% python3 -q
>>> import numpy as np
>>> from numpy import linalg as LA
>>> np.set_printoptions(precision=3, suppress=True, linewidth=140)
>>> def rnd(a):
...     return np.round(a, 3) + 0
... 
>>> M = np.load("sample8.npy")
>>> M
array([[-3,  1,  3,  2, -5,  0, -4, -4],
       [-5,  0,  4,  1, -2, -3,  0,  4],
       [ 4,  3, -5, -5,  4, -3, -1,  5],
       [-5, -5,  3, -1,  5,  2, -5,  4],
       [ 1,  3,  0,  5,  4, -4,  0, -2],
       [-3,  1,  3,  2, -5,  0, -4, -4],
       [-2,  1, -2,  1, -1,  0,  0,  5]])
>>> rnd(LA.norm(M))
np.float64(24.372)
>>> rnd(LA.svd(M, compute_uv=False))
array([15.966, 12.477,  8.301,  7.874,  6.268,  3.634,  0.   ])
>>> M - M[0]
array([[ 0,  0,  0,  0,  0,  0,  0,  0],
       [-2, -1,  1, -1,  3, -3,  4,  8],
       [ 7,  2, -8, -7,  9, -3,  3,  9],
       [-2, -6,  0, -3, 10,  2, -1,  8],
       [ 4,  2, -3,  3,  9, -4,  4,  2],
       [ 0,  0,  0,  0,  0,  0,  0,  0],
       [ 1,  0, -5, -1,  4,  0,  4,  9]])
>>> np.diff(M, axis=0)
array([[-2, -1,  1, -1,  3, -3,  4,  8],
       [ 9,  3, -9, -6,  6,  0, -1,  1],
       [-9, -8,  8,  4,  1,  5, -4, -1],
       [ 6,  8, -3,  6, -1, -6,  5, -6],
       [-4, -2,  3, -3, -9,  4, -4, -2],
       [ 1,  0, -5, -1,  4,  0,  4,  9]])
>>> np.unravel_index(np.abs(M).argmax(), M.shape)
(np.int64(0), np.int64(4))
>>> M.shape
(7, 8)
>>> print(M.sum(axis=1))
[-10  -1   2  -2   7 -10   2]
>>> M.sum(axis=0)
array([-13,   4,   6,   5,   0,  -8, -14,   8])
>>> Uu, sigma, VT = LA.svd(M)
>>> print(np.argmax(sigma[:-1] / (sigma[1:] + 1e-6)) + 1)
6
>>> print(rnd(sigma))
[15.966 12.477  8.301  7.874  6.268  3.634  0.   ]
>>> other = Uu[:, :6] @ np.diag(sigma[:6]) @ VT[:6]
>>> rnd(np.abs(M - other).max())
np.float64(0.0)
>>> LA.matrix_rank(other)
np.int64(6)
>>> print(rnd(other))
[[-3.  1.  3.  2. -5.  0. -4. -4.]
 [-5.  0.  4.  1. -2. -3.  0.  4.]
 [ 4.  3. -5. -5.  4. -3. -1.  5.]
 [-5. -5.  3. -1.  5.  2. -5.  4.]
 [ 1.  3.  0.  5.  4. -4.  0. -2.]
 [-3.  1.  3.  2. -5.  0. -4. -4.]
 [-2.  1. -2.  1. -1.  0.  0.  5.]]
>>> m1 = np.loadtxt("out18.csv", delimiter=",")
>>> m1
array([[ 0.,  7.,  0.,  2.],
       [ 0., 21.,  0.,  6.],
       [ 0.,  7.,  0.,  0.],
       [ 0., 21.,  0.,  0.]])
>>> rng = np.random.default_rng(332933)
>>> lab = rng.permutation(4)
>>> print(lab)
[3 1 2 0]
>>> other = m1[lab][:, lab]
>>> rnd(np.sort(np.abs(LA.eigvals(other))))
array([ 0.  ,  0.  ,  4.87, 25.87])
>>> other
array([[ 0., 21.,  0.,  0.],
       [ 6., 21.,  0.,  0.],
       [ 0.,  7.,  0.,  0.],
       [ 2.,  7.,  0.,  0.]])
>>> rnd(LA.det(other)), rnd(LA.det(m1[lab]))
(np.float64(0.0), np.float64(0.0))
